% python3 -q
>>> import numpy as np
>>> np.set_printoptions(precision=1, suppress=True, linewidth=160, legacy="1.25")
>>> tidy = lambda a: np.round(a, 1) + 0
>>> rng = np.random.default_rng(708753)
>>> m1 = rng.normal(size=(18, 3))
>>> m1 = 10 * m1 / np.linalg.norm(m1, axis=1, keepdims=True)
>>> tidy(m1)
array([[ 0.8,  6.8, -7.3],
       [ 6.4,  6.4,  4.3],
       [ 4.5,  7.2,  5.2],
       [ 3. ,  3.8, -8.7],
       [-6.7,  3.2, -6.7],
       [ 6.5, -7.6,  0.7],
       [-7.4,  5.5, -3.8],
       [ 4.4,  1.1,  8.9],
       [-3.2, -0.3, -9.5],
       [-5.1,  8.3, -2. ],
       [-0.9, -7. , -7.1],
       [-1.9, -8.5, -4.9],
       [ 2.6, -5.9,  7.7],
       [ 5.5,  7.1, -4.4],
       [-6.2, -7.8, -0.5],
       [ 8.4, -0.7, -5.5],
       [-1.7, -8.3,  5.3],
       [ 2.7, -9.6, -0.5]])
>>> W1 = np.array([[0, 1, 2, 2, 5], [5, 6, 4, 3, 6], [5, 2, 3, 4, 2]])
>>> beta = np.array([-1, 2, -2, 0, 1])
>>> act = np.maximum(m1 @ W1 + beta, 0)
>>> (act > 0).astype(int)
array([[0, 1, 1, 0, 1],
       [1, 1, 1, 1, 1],
       [1, 1, 1, 1, 1],
       [0, 1, 0, 0, 1],
       [0, 1, 0, 0, 0],
       [0, 0, 0, 0, 0],
       [1, 1, 0, 0, 0],
       [1, 1, 1, 1, 1],
       [0, 0, 0, 0, 0],
       [1, 1, 1, 1, 1],
       [0, 0, 0, 0, 0],
       [0, 0, 0, 0, 0],
       [1, 0, 1, 1, 0],
       [1, 1, 1, 1, 1],
       [0, 0, 0, 0, 0],
       [0, 0, 0, 0, 1],
       [0, 0, 0, 0, 0],
       [0, 0, 0, 0, 0]])
>>> np.linalg.matrix_rank(act)
5
>>> C = np.array([[-1, 9], [-4, -6], [-2, 4], [5, 1], [5, 5]])
>>> W1 @ C
array([[27, 29],
       [ 8, 58],
       [11, 59]])
>>> dist = np.linalg.norm(m1[:, None] - m1[None], axis=-1)
>>> np.unravel_index(dist.round(6).argmax(), dist.shape)
(7, 8)
>>> np.linalg.matrix_rank(dist ** 2)
4
>>> (dist + 1e9 * np.eye(18)).round(6).argmin(axis=1)
array([ 3,  2,  1,  0,  6, 17,  4,  2,  4,  6, 11, 10, 16,  0, 11,  3, 12,  5])
>>> tidy(np.linalg.norm(m1 - m1.mean(axis=0), axis=1))
array([ 9.1, 10.6, 10.9,  8.6,  9.6,  9.6, 10.2, 11.3,  8.8, 10.4,  8.8,  9.2, 11. ,  9.3, 10.2,  8.6, 10.8,  9.6])
>>> tidy(np.linalg.norm(m1, axis=1))
array([10., 10., 10., 10., 10., 10., 10., 10., 10., 10., 10., 10., 10., 10., 10., 10., 10., 10.])
>>> np.flatnonzero(dist[14] < dist.mean() / 2)
array([11, 14])
>>> tidy(dist[:5, :5])
array([[ 0. , 12.9, 13.1,  3.9,  8.3],
       [12.9,  0. ,  2.2, 13.7, 17.4],
       [13.1,  2.2,  0. , 14.5, 16.9],
       [ 3.9, 13.7, 14.5,  0. , 10. ],
       [ 8.3, 17.4, 16.9, 10. ,  0. ]])
>>> dist.shape
(18, 18)
>>> labels = rng.integers(0, 3, 4)
>>> K = np.array([[3, 0, 3, 1], [2, 3, 0, 0], [0, 3, 2, 1], [0, 3, 0, 0]]) * (labels[:, None] == labels)
>>> K
array([[3, 0, 3, 0],
       [0, 3, 0, 0],
       [0, 0, 2, 0],
       [0, 0, 0, 0]])
>>> (K - K.T) / 2
array([[ 0. ,  0. ,  1.5,  0. ],
       [ 0. ,  0. ,  0. ,  0. ],
       [-1.5,  0. ,  0. ,  0. ],
       [ 0. ,  0. ,  0. ,  0. ]])
>>> tidy(np.sort(np.abs(np.linalg.eigvals(K))))
array([0., 2., 3., 3.])
>>> np.allclose(K @ K.T, K.T @ K)
False
>>> rk = np.linalg.matrix_rank(K)
>>> rk
3
>>> null = np.linalg.svd(K)[2][rk:].T
>>> [int(np.linalg.matrix_rank(K[:i])) for i in range(1, len(K) + 1)]
[1, 2, 3, 3]
>>> np.allclose(K @ null, 0)
True
>>> K @ null
array([[0.],
       [0.],
       [0.],
       [0.]])
>>> [int(np.linalg.matrix_rank(np.delete(K, i, axis=0))) for i in range(4)]
[2, 2, 2, 3]
>>> [int(np.linalg.matrix_rank(K[:, :j + 1])) for j in range(4)]
[1, 2, 3, 3]
>>> tidy(np.trace(np.linalg.pinv(K) @ K))
3.0
>>> np.allclose(K[:-1].T @ np.linalg.lstsq(K[:-1].T, K[-1])[0], K[-1])
True
>>> np.linalg.lstsq(K[:-1].T, K[-1])[2]
3
>>> np.abs(np.diag(np.linalg.qr(K)[1])) > 1e-9
array([ True,  True,  True, False])
>>> np.unique(K.round(6), axis=0).shape
(4, 4)
>>> tidy(K @ np.linalg.pinv(K) @ K)
array([[3., 0., 3., 0.],
       [0., 3., 0., 0.],
       [0., 0., 2., 0.],
       [0., 0., 0., 0.]])
>>> left, s, VT = np.linalg.svd(K)
>>> tidy(s)
array([4.5, 3. , 1.3, 0. ])
>>> np.argmax(s[:-1] / (s[1:] + 1e-6)) + 1
3
>>> M2 = left[:, :3] @ np.diag(s[:3]) @ VT[:3]
>>> np.linalg.matrix_rank(M2)
3
>>> tidy(np.linalg.norm(K - M2, 2)), s[3]
(0.0, 0.0)
>>> tidy(np.linalg.norm(K - M2) / np.linalg.norm(K))
0.0
>>> np.linalg.matrix_rank(K, rtol=0.05)
3
>>> X = np.loadtxt("block2.csv", delimiter=",")
>>> tidy(X)
array([[ -6.2,   2.3,   1.6,   0.6,  -4.2,   5. ],
       [ -2.1,  -5.8,   8.5, -10.4,  -6.4,  11.3],
       [ -4.9,  -0.3,   1.3,  -0.4,  -1.2,   3.3],
       [ -2. ,  -6. ,   7. ,  -9. ,  -4.1,   9. ],
       [ -4.6,  -0.7,   1.4,  -0.8,  -0.9,   3.3],
       [ -3.5,  -2.9,   6.6,  -7.1,  -6.4,   9.9],
       [ -5.2,   0.4,   4.1,  -2.9,  -6. ,   7.8],
       [ -3.9,  -2.2,   6.1,  -6.2,  -6.4,   9.6],
       [ -3.2,  -3.7,   7.8,  -8.6,  -7.5,  11.3],
       [ -4. ,  -2.1,   4.6,  -4.6,  -4.3,   7.4],
       [ -3.7,  -2.5,   5.9,  -6.2,  -5.9,   9.2],
       [ -6.3,   2.6,  -1.2,   3.5,  -0.2,   0.9],
       [ -5.9,   1.7,   0.2,   1.6,  -1.5,   2.7],
       [ -3.1,  -3.8,   7.2,  -8.2,  -6.5,  10.4],
       [ -4.1,  -1.8,   5.9,  -5.8,  -6.6,   9.5],
       [ -5.8,   1.6,   0.3,   1.5,  -1.6,   2.8],
       [ -3. ,  -3.9,   9.4, -10.4,  -9.7,  13.7],
       [ -3.5,  -3.1,   5.1,  -5.6,  -4.1,   7.6],
       [ -4.8,  -0.5,   2.7,  -1.9,  -3.1,   5.3],
       [ -4.7,  -0.6,   4. ,  -3.3,  -4.9,   7.2],
       [ -5.2,   0.4,   4.1,  -2.9,  -6. ,   7.8],
       [ -3.8,  -2.5,   4.9,  -5.2,  -4.4,   7.6],
       [ -6.2,   2.3,  -2.5,   4.7,   1.9,  -1.1],
       [ -3.9,  -2.2,   6.8,  -6.9,  -7.5,  10.6],
       [ -5.3,   0.6,   2.9,  -1.6,  -4.5,   6.2],
       [ -3.7,  -2.5,  10.5, -10.7, -12.7,  15.9],
       [ -3.2,  -3.6,   6.1,  -6.9,  -5.1,   8.9],
       [ -5.3,   0.5,   0.4,   0.9,  -0.6,   2.3]])
>>> Ac = X - X.mean(axis=0)
>>> left, s, VT = np.linalg.svd(Ac, full_matrices=False)
>>> tidy(s ** 2 / (s ** 2).sum())
array([0.9, 0.1, 0. , 0. , 0. , 0. ])
>>> (np.sign(left[:, 0]) == np.sign(left[0, 0])).astype(int)
array([1, 0, 1, 0, 1, 0, 1, 0, 0, 0, 0, 1, 1, 0, 0, 1, 0, 0, 1, 1, 1, 0, 1, 0, 1, 0, 0, 1])
>>> np.searchsorted(np.cumsum(s ** 2) / (s ** 2).sum(), 0.9) + 1
1
>>> tidy(Ac.mean(axis=0))
array([0., 0., 0., 0., 0., 0.])
>>> dist = np.linalg.norm(X[:, None] - X[None], axis=-1)
>>> np.flatnonzero(dist[1] < dist.mean() / 2)
array([ 1,  3,  8, 13])
>>> tidy(np.linalg.norm(X - X.mean(axis=0), axis=1))
array([ 7.2, 10.1,  7.2,  7.9,  7. ,  5.2,  2.8,  4.2,  7.9,  1.1,  3.7, 13. ,  9.6,  6.8,  3.7,  9.3, 11.9,  2.7,  3.8,  1.3,  2.7,  1.8, 15.9,  5.8,  3.7,
       14.9,  4.5,  9.3])
>>> (dist + 1e9 * np.eye(28)).round(6).argmin(axis=1)
array([24,  8,  4, 26,  2,  7, 20, 10, 13, 21,  7, 22, 15,  8,  7, 12,  8, 21, 24, 20,  6,  9, 11,  5, 18, 16, 10, 15])
>>> dist.shape
(28, 28)
>>> left, s, VT = np.linalg.svd(X)
>>> tidy(s)
array([69.7, 20.5,  7.4,  0. ,  0. ,  0. ])
>>> np.argmax(s[:-1] / (s[1:] + 1e-6)) + 1
3
>>> M2 = left[:, :3] @ np.diag(s[:3]) @ VT[:3]
>>> tidy(np.linalg.norm(X - M2) / np.linalg.norm(X))
0.0
>>> np.linalg.matrix_rank(M2)
3
>>> Ac = X - X.mean(axis=0)
>>> evecs = np.linalg.svd(Ac)[2][:3]
>>> M2 = Ac - Ac @ evecs.T @ evecs
>>> np.linalg.norm(M2, axis=1).round(6).argmax()
0
>>> C = X[[3, 27]].astype(float)
>>> for _ in range(5):
...     labels = np.linalg.norm(X[:, None] - C, axis=-1).argmin(axis=1)
...     C = np.array([X[labels == j].mean(axis=0) for j in range(2)])
... 
>>> labels
array([1, 0, 1, 0, 1, 0, 1, 0, 0, 0, 0, 1, 1, 0, 0, 1, 0, 0, 1, 1, 1, 0, 1, 0, 1, 0, 0, 1])
>>> tidy(C)
array([[-3.4, -3.2,  6.8, -7.4, -6.5, 10.1],
       [-5.4,  0.8,  1.5, -0.1, -2.5,  4.1]])
>>> np.abs(C[1] - C[0]).argmax()
3
>>> np.bincount(labels)
array([15, 13])
>>> tidy(C[1] - C[0])
array([-2. ,  4. , -5.4,  7.4,  4. , -6. ])
>>> F = np.load("out4.npy")
>>> tidy(F)
array([[ -1.8,   2.6,   4.7],
       [  1.8,   7.3,   5.3],
       [  0.6,   5.8,   5.1],
       [ -5.8,  -2.8,   4. ],
       [ -1.3,   3.3,   4.8],
       [  1.8,   7.4,   5.3],
       [ -2.8,   1.2,   4.5],
       [  3.6,   9.9,   5.6],
       [  7.1,  14.4,   6.2],
       [  3. ,   9. ,   5.5],
       [ -1.4,   3.1,   4.8],
       [-15. , -14.9,   2.5],
       [  8.5,  16.4,   6.4],
       [ -2.3,   1.9,   4.6]])
>>> M2 = np.array([[6, -4, 5], [2, 2, -7]])
>>> C = np.kron(M2, K)
>>> np.linalg.matrix_rank(C)
6
>>> tidy(np.linalg.norm(C, 2)), tidy(np.linalg.norm(M2, 2) * np.linalg.norm(K, 2))
(44.9, 44.9)
>>> C2 = np.cov(F, rowvar=False)
>>> tidy(np.linalg.eigvalsh(C2)[::-1])
array([92.4,  0. ,  0. ])
>>> tidy(np.corrcoef(F[:, 0], F[:, 1])[0, 1])
1.0
>>> tidy(C2)
array([[32.9, 43.9,  5.5],
       [43.9, 58.6,  7.3],
       [ 5.5,  7.3,  0.9]])
>>> C2.shape
(3, 3)
>>> tidy(np.corrcoef(F.T))
array([[1., 1., 1.],
       [1., 1., 1.],
       [1., 1., 1.]])
>>> rk = np.linalg.matrix_rank(F)
>>> rk
2
>>> null = np.linalg.svd(F)[2][rk:].T
>>> [int(np.linalg.matrix_rank(np.delete(F, i, axis=0))) for i in range(14)]
[2, 2, 2, 2, 2, 2, 2, 2, 2, 2, 2, 2, 2, 2]
>>> tidy(F @ null)
array([[0.],
       [0.],
       [0.],
       [0.],
       [0.],
       [0.],
       [0.],
       [0.],
       [0.],
       [0.],
       [0.],
       [0.],
       [0.],
       [0.]])
>>> null.shape
(3, 1)
>>> np.allclose(F @ null, 0)
True
>>> Ac = F - F.mean(axis=0)
>>> evecs = np.linalg.svd(Ac)[2][:2]
>>> M2 = Ac - Ac @ evecs.T @ evecs
>>> tidy((Ac @ evecs.T).std(axis=0))
array([9.3, 0. ])
>>> tidy(M2.std(axis=0))
array([0., 0., 0.])
>>> C = F[[10, 5]].astype(float)
>>> for _ in range(3):
...     labels = np.linalg.norm(F[:, None] - C, axis=-1).argmin(axis=1)
...     C = np.array([F[labels == j].mean(axis=0) for j in range(2)])
... 
>>> labels
array([0, 1, 1, 0, 0, 1, 0, 1, 1, 1, 0, 0, 1, 0])
>>> tidy(C[1] - C[0])
array([ 8.1, 10.8,  1.4])
>>> np.abs(C[1] - C[0]).argmax()
1
>>> tidy(C)
array([[-4.4, -0.8,  4.3],
       [ 3.8, 10. ,  5.6]])
>>> data = np.loadtxt("dump.csv", delimiter=",")
>>> data
array([[1., 0., 0., 0., 0., 0., 0.],
       [2., 1., 0., 0., 0., 0., 0.],
       [2., 1., 1., 0., 0., 0., 0.],
       [0., 0., 2., 1., 0., 0., 0.],
       [2., 1., 0., 1., 1., 0., 0.],
       [1., 1., 2., 0., 1., 1., 0.],
       [1., 1., 1., 0., 0., 1., 1.]])
>>> M2 = data / np.linalg.norm(data, axis=1, keepdims=True)
>>> C2 = M2 @ M2.T
>>> (np.abs(C2) > 0.9).astype(int)
array([[1, 0, 0, 0, 0, 0, 0],
       [0, 1, 1, 0, 0, 0, 0],
       [0, 1, 1, 0, 0, 0, 0],
       [0, 0, 0, 1, 0, 0, 0],
       [0, 0, 0, 0, 1, 0, 0],
       [0, 0, 0, 0, 0, 1, 0],
       [0, 0, 0, 0, 0, 0, 1]])
>>> np.argwhere(np.triu(np.abs(C2) > 0.95, 1))
array([], shape=(0, 2), dtype=int64)
>>> Q, Rm = np.linalg.qr(data)
>>> tidy(abs(Rm[0, 0])), tidy(np.linalg.norm(data[:, 0]))
(3.9, 3.9)
>>> tidy(Q.T @ Q)
array([[1., 0., 0., 0., 0., 0., 0.],
       [0., 1., 0., 0., 0., 0., 0.],
       [0., 0., 1., 0., 0., 0., 0.],
       [0., 0., 0., 1., 0., 0., 0.],
       [0., 0., 0., 0., 1., 0., 0.],
       [0., 0., 0., 0., 0., 1., 0.],
       [0., 0., 0., 0., 0., 0., 1.]])
>>> tidy(Rm)
array([[-3.9, -2.1, -1.3, -0.5, -0.8, -0.5, -0.3],
       [ 0. , -0.9, -1.6,  0.1, -0.5, -1.1, -0.5],
       [ 0. ,  0. , -2.4, -0.6, -0.1, -0.3,  0.1],
       [ 0. ,  0. ,  0. , -1.2, -0.5,  0.3,  0. ],
       [ 0. ,  0. ,  0. ,  0. , -1. , -0.2,  0.4],
       [ 0. ,  0. ,  0. ,  0. ,  0. , -0.6, -0.6],
       [ 0. ,  0. ,  0. ,  0. ,  0. ,  0. ,  0.2]])
>>> tidy(np.abs(np.diag(Rm)))
array([3.9, 0.9, 2.4, 1.2, 1. , 0.6, 0.2])
>>> np.allclose(Rm.T @ Rm, data.T @ data)
True
>>> [int(np.linalg.matrix_rank(np.linalg.matrix_power(data, p))) for p in range(1, 8)]
[7, 7, 7, 7, 7, 7, 7]
>>> data @ data
array([[ 1.,  0.,  0.,  0.,  0.,  0.,  0.],
       [ 4.,  1.,  0.,  0.,  0.,  0.,  0.],
       [ 6.,  2.,  1.,  0.,  0.,  0.,  0.],
       [ 4.,  2.,  4.,  1.,  0.,  0.,  0.],
       [ 6.,  2.,  2.,  2.,  1.,  0.,  0.],
       [10.,  5.,  4.,  1.,  2.,  1.,  0.],
       [ 7.,  4.,  4.,  0.,  1.,  2.,  1.]])
>>> np.linalg.matrix_rank(data - data[0, 0] * np.eye(7))
6
>>> r0 = np.array([2, -3, 0, 3, -3, -1, 0])
>>> M2 = data + np.outer(r0, np.eye(7)[5])
>>> np.linalg.matrix_rank(M2 - data)
1
>>> np.linalg.matrix_rank(np.linalg.inv(M2) - np.linalg.inv(data), tol=1e-8)
1
>>> M2
array([[ 1.,  0.,  0.,  0.,  0.,  2.,  0.],
       [ 2.,  1.,  0.,  0.,  0., -3.,  0.],
       [ 2.,  1.,  1.,  0.,  0.,  0.,  0.],
       [ 0.,  0.,  2.,  1.,  0.,  3.,  0.],
       [ 2.,  1.,  0.,  1.,  1., -3.,  0.],
       [ 1.,  1.,  2.,  0.,  1.,  0.,  0.],
       [ 1.,  1.,  1.,  0.,  0.,  1.,  1.]])
